% ipython --no-banner

In [1]: import numpy as np

In [2]: np.set_printoptions(precision=1, suppress=True, linewidth=120)

In [3]: def tidy(a):
   ...:     return np.round(a, 1) + 0
   ...: 

In [4]: ang = np.deg2rad(60)

In [5]: arr = np.eye(7)

In [6]: arr[np.ix_([0, 5], [0, 5])] = [[np.cos(ang), -np.sin(ang)], [np.sin(ang), np.cos(ang)]]

In [7]: tidy(arr)
Out[7]: 
array([[ 0.5,  0. ,  0. ,  0. ,  0. , -0.9,  0. ],
       [ 0. ,  1. ,  0. ,  0. ,  0. ,  0. ,  0. ],
       [ 0. ,  0. ,  1. ,  0. ,  0. ,  0. ,  0. ],
       [ 0. ,  0. ,  0. ,  1. ,  0. ,  0. ,  0. ],
       [ 0. ,  0. ,  0. ,  0. ,  1. ,  0. ,  0. ],
       [ 0.9,  0. ,  0. ,  0. ,  0. ,  0.5,  0. ],
       [ 0. ,  0. ,  0. ,  0. ,  0. ,  0. ,  1. ]])

In [8]: vec = np.array([3, 4, 0, 3, 3, 5, 5])

In [9]: rhs = arr @ vec

In [10]: beta, lr = np.zeros(7), 1 / np.linalg.norm(arr, 2) ** 2

In [11]: for i in range(10):
    ...:     beta -= lr * arr.T @ (arr @ beta - rhs)
    ...:     if i % 2 == 0: print(i, round(np.linalg.norm(arr @ beta - rhs), 1))
    ...: 
0 0.0
2 0.0
4 0.0
6 0.0
8 0.0

In [12]: print(tidy(np.linalg.cond(arr)))
1.0

In [13]: rng = np.random.default_rng(6397)

In [14]: z = rng.permutation(7)

In [15]: out = arr[:, z] * rng.choice([-1, 1], 7)

In [16]: tidy(out)
Out[16]: 
array([[ 0. ,  0.9,  0. ,  0. , -0.5,  0. ,  0. ],
       [ 0. ,  0. ,  0. , -1. ,  0. ,  0. ,  0. ],
       [ 0. ,  0. ,  0. ,  0. ,  0. , -1. ,  0. ],
       [-1. ,  0. ,  0. ,  0. ,  0. ,  0. ,  0. ],
       [ 0. ,  0. , -1. ,  0. ,  0. ,  0. ,  0. ],
       [ 0. , -0.5,  0. ,  0. , -0.9,  0. ,  0. ],
       [ 0. ,  0. ,  0. ,  0. ,  0. ,  0. , -1. ]])

In [17]: Uu, _, vt = np.linalg.svd(arr.T @ out)

In [18]: z
Out[18]: array([3, 5, 4, 1, 0, 2, 6])

In [19]: vec = np.array([-2, 1, 1, 3, -2, 2, 1])

In [20]: tidy(np.linalg.norm(vec)), tidy(np.linalg.norm(arr @ vec))
Out[20]: (np.float64(4.9), np.float64(4.9))

In [21]: 7 - np.linalg.matrix_rank(arr - np.eye(7), tol=1e-8)
Out[21]: np.int64(5)

In [22]: print(tidy(arr.T @ (arr @ vec)))
[-2.  1.  1.  3. -2.  2.  1.]
